$ python -q
>>> import numpy as np
>>> import numpy.linalg as la
>>> np.set_printoptions(suppress=True, linewidth=140)
>>> tidy = lambda a: np.round(a, 1) + 0
>>> u = np.array([0, -2, 0, 2, 1, 1, -1, 1, -2]) + 0.5
>>> arr = np.outer(u, u) / (u @ u)
>>> tidy(arr)
array([[ 0. ,  0. ,  0. ,  0.1,  0. ,  0. ,  0. ,  0. ,  0. ],
       [ 0. ,  0.1,  0. , -0.2, -0.1, -0.1,  0. , -0.1,  0.1],
       [ 0. ,  0. ,  0. ,  0.1,  0. ,  0. ,  0. ,  0. ,  0. ],
       [ 0.1, -0.2,  0.1,  0.3,  0.2,  0.2, -0.1,  0.2, -0.2],
       [ 0. , -0.1,  0. ,  0.2,  0.1,  0.1,  0. ,  0.1, -0.1],
       [ 0. , -0.1,  0. ,  0.2,  0.1,  0.1,  0. ,  0.1, -0.1],
       [ 0. ,  0. ,  0. , -0.1,  0. ,  0. ,  0. ,  0. ,  0. ],
       [ 0. , -0.1,  0. ,  0.2,  0.1,  0.1,  0. ,  0.1, -0.1],
       [ 0. ,  0.1,  0. , -0.2, -0.1, -0.1,  0. , -0.1,  0.1]])
>>> rank = la.matrix_rank(arr)
>>> rank
np.int64(1)
>>> null = la.svd(arr)[2][rank:].T
>>> tidy(null @ null.T)
array([[ 1. ,  0. ,  0. , -0.1,  0. ,  0. ,  0. ,  0. ,  0. ],
       [ 0. ,  0.9,  0. ,  0.2,  0.1,  0.1,  0. ,  0.1, -0.1],
       [ 0. ,  0. ,  1. , -0.1,  0. ,  0. ,  0. ,  0. ,  0. ],
       [-0.1,  0.2, -0.1,  0.7, -0.2, -0.2,  0.1, -0.2,  0.2],
       [ 0. ,  0.1,  0. , -0.2,  0.9, -0.1,  0. , -0.1,  0.1],
       [ 0. ,  0.1,  0. , -0.2, -0.1,  0.9,  0. , -0.1,  0.1],
       [ 0. ,  0. ,  0. ,  0.1,  0. ,  0. ,  1. ,  0. ,  0. ],
       [ 0. ,  0.1,  0. , -0.2, -0.1, -0.1,  0. ,  0.9,  0.1],
       [ 0. , -0.1,  0. ,  0.2,  0.1,  0.1,  0. ,  0.1,  0.9]])
>>> la.matrix_rank(arr.T @ arr), la.matrix_rank(arr @ arr.T)
(np.int64(1), np.int64(1))
>>> [int(la.matrix_rank(arr[:i])) for i in range(1, len(arr) + 1)]
[1, 1, 1, 1, 1, 1, 1, 1, 1]
>>> null.shape
(9, 8)
>>> np.allclose(arr @ null, 0)
True
>>> evals, vecs = la.eigh(arr)
>>> x = np.array([1, 1, 0, 2, 1, 2, 0, 2, 1])
>>> tidy(x @ arr @ x)
np.float64(5.5)
>>> tidy(np.abs(arr).sum(axis=1).max()), np.abs(evals).max()
(np.float64(1.6), np.float64(1.0))
>>> tidy(vecs * np.maximum(evals, 0) @ vecs.T)
array([[ 0. ,  0. ,  0. ,  0.1,  0. ,  0. ,  0. ,  0. ,  0. ],
       [ 0. ,  0.1,  0. , -0.2, -0.1, -0.1,  0. , -0.1,  0.1],
       [ 0. ,  0. ,  0. ,  0.1,  0. ,  0. ,  0. ,  0. ,  0. ],
       [ 0.1, -0.2,  0.1,  0.3,  0.2,  0.2, -0.1,  0.2, -0.2],
       [ 0. , -0.1,  0. ,  0.2,  0.1,  0.1,  0. ,  0.1, -0.1],
       [ 0. , -0.1,  0. ,  0.2,  0.1,  0.1,  0. ,  0.1, -0.1],
       [ 0. ,  0. ,  0. , -0.1,  0. ,  0. ,  0. ,  0. ,  0. ],
       [ 0. , -0.1,  0. ,  0.2,  0.1,  0.1,  0. ,  0.1, -0.1],
       [ 0. ,  0.1,  0. , -0.2, -0.1, -0.1,  0. , -0.1,  0.1]])
>>> tidy(vecs * np.abs(evals) @ vecs.T)
array([[ 0. ,  0. ,  0. ,  0.1,  0. ,  0. ,  0. ,  0. ,  0. ],
       [ 0. ,  0.1,  0. , -0.2, -0.1, -0.1,  0. , -0.1,  0.1],
       [ 0. ,  0. ,  0. ,  0.1,  0. ,  0. ,  0. ,  0. ,  0. ],
       [ 0.1, -0.2,  0.1,  0.3,  0.2,  0.2, -0.1,  0.2, -0.2],
       [ 0. , -0.1,  0. ,  0.2,  0.1,  0.1,  0. ,  0.1, -0.1],
       [ 0. , -0.1,  0. ,  0.2,  0.1,  0.1,  0. ,  0.1, -0.1],
       [ 0. ,  0. ,  0. , -0.1,  0. ,  0. ,  0. ,  0. ,  0. ],
       [ 0. , -0.1,  0. ,  0.2,  0.1,  0.1,  0. ,  0.1, -0.1],
       [ 0. ,  0.1,  0. , -0.2, -0.1, -0.1,  0. , -0.1,  0.1]])
>>> tidy(x @ arr @ x / (x @ x)), tidy(evals[0]), evals[-1]
(np.float64(0.3), np.float64(0.0), np.float64(1.0))
>>> (np.sign(vecs[:, -1].round(6)) == np.sign(vecs[0, -1].round(6))).astype(int)
array([1, 0, 1, 1, 1, 1, 0, 1, 0])
